In [1]: import numpy as np

In [2]: np.set_printoptions(suppress=True, linewidth=140)

In [3]: s = 10 * 0.2 ** np.arange(6)

In [4]: rng = np.random.default_rng(621)

In [5]: arr = rng.normal(size=(32, 6)) * rng.permutation(s)

In [6]: print(arr.round(2) + 0)
[[  0.01   0.01   0.     4.4    0.05  -0.12]
 [ -0.02  -0.04   0.     7.99   2.36   0.09]
 [  0.02   0.05   0.    13.64   1.9    0.05]
 [  0.    -0.66   0.     0.04   1.06   0.03]
 [ -0.02   0.03   0.01  18.75   1.91   0.03]
 [  0.04   0.07   0.     1.23  -2.9   -0.2 ]
 [ -0.01  -0.59   0.     7.21   1.75  -0.18]
 [  0.03  -0.41   0.     3.05  -0.19  -0.05]
 [  0.03   0.56   0.     9.44   1.43   0.13]
 [  0.01  -0.18   0.   -21.82  -2.2   -0.03]
 [ -0.04  -0.33   0.    -8.94   0.53  -0.19]
 [ -0.01   0.43   0.     3.48   0.28   0.  ]
 [  0.    -0.48   0.    -0.35   3.34   0.01]
 [  0.01   0.21   0.   -13.37   0.76  -0.08]
 [  0.01   0.66   0.     1.76   0.64  -0.02]
 [  0.01   0.47   0.   -16.     3.87  -0.12]
 [  0.    -0.05   0.    -0.81   1.38  -0.13]
 [  0.01  -0.85   0.     4.42  -2.31   0.1 ]
 [ -0.01  -0.35   0.   -25.34   3.56  -0.01]
 [  0.     0.45   0.     7.02   2.89  -0.06]
 [  0.01   0.34   0.    -7.79  -5.04  -0.12]
 [ -0.02  -0.08   0.    -3.12  -0.46   0.05]
 [ -0.01  -0.14   0.    -3.4   -1.42  -0.03]
 [ -0.01  -0.19   0.    18.3    4.11  -0.04]
 [  0.     0.36   0.    -2.98  -1.36   0.05]
 [  0.     0.36   0.    -7.71  -3.63   0.08]
 [ -0.02   0.34   0.     8.21   0.69  -0.01]
 [  0.04  -0.19   0.     3.5    1.15  -0.13]
 [ -0.02   0.19   0.    -3.5    0.78   0.01]
 [ -0.01   0.56  -0.01   2.93  -1.63   0.03]
 [  0.     0.39   0.     8.35  -1.5   -0.16]
 [ -0.03   0.34   0.     0.08   0.09  -0.1 ]]

In [7]: # column 3 dominates

In [8]: W1 = np.array([[-1, 0, 2, 1, 2],
   ...:     [0, -2, -1, -1, -2],
   ...:     [0, -1, -2, 1, 1],
   ...:     [2, -2, 1, -2, -1],
   ...:     [0, -1, -1, -1, -2],
   ...:     [1, -1, 2, 2, 2]])

In [9]: beta = np.array([4, 5, -3, 5, 4])

In [10]: act = np.maximum(arr @ W1 + beta, 0)

In [11]: print(np.round((act > 0).mean(axis=0), 2))
[0.66 0.53 0.44 0.56 0.56]

In [12]: basis = np.array([[2, -3, -3], [3, 1, 3], [3, -2, 2], [0, -2, -3], [3, 2, 2]])

In [13]: print(W1 @ basis)
[[ 10   1   8]
 [-15  -2  -9]
 [ -6   3  -8]
 [ -2  -8  -6]
 [-12  -1  -6]
 [ 11  -8  -4]]
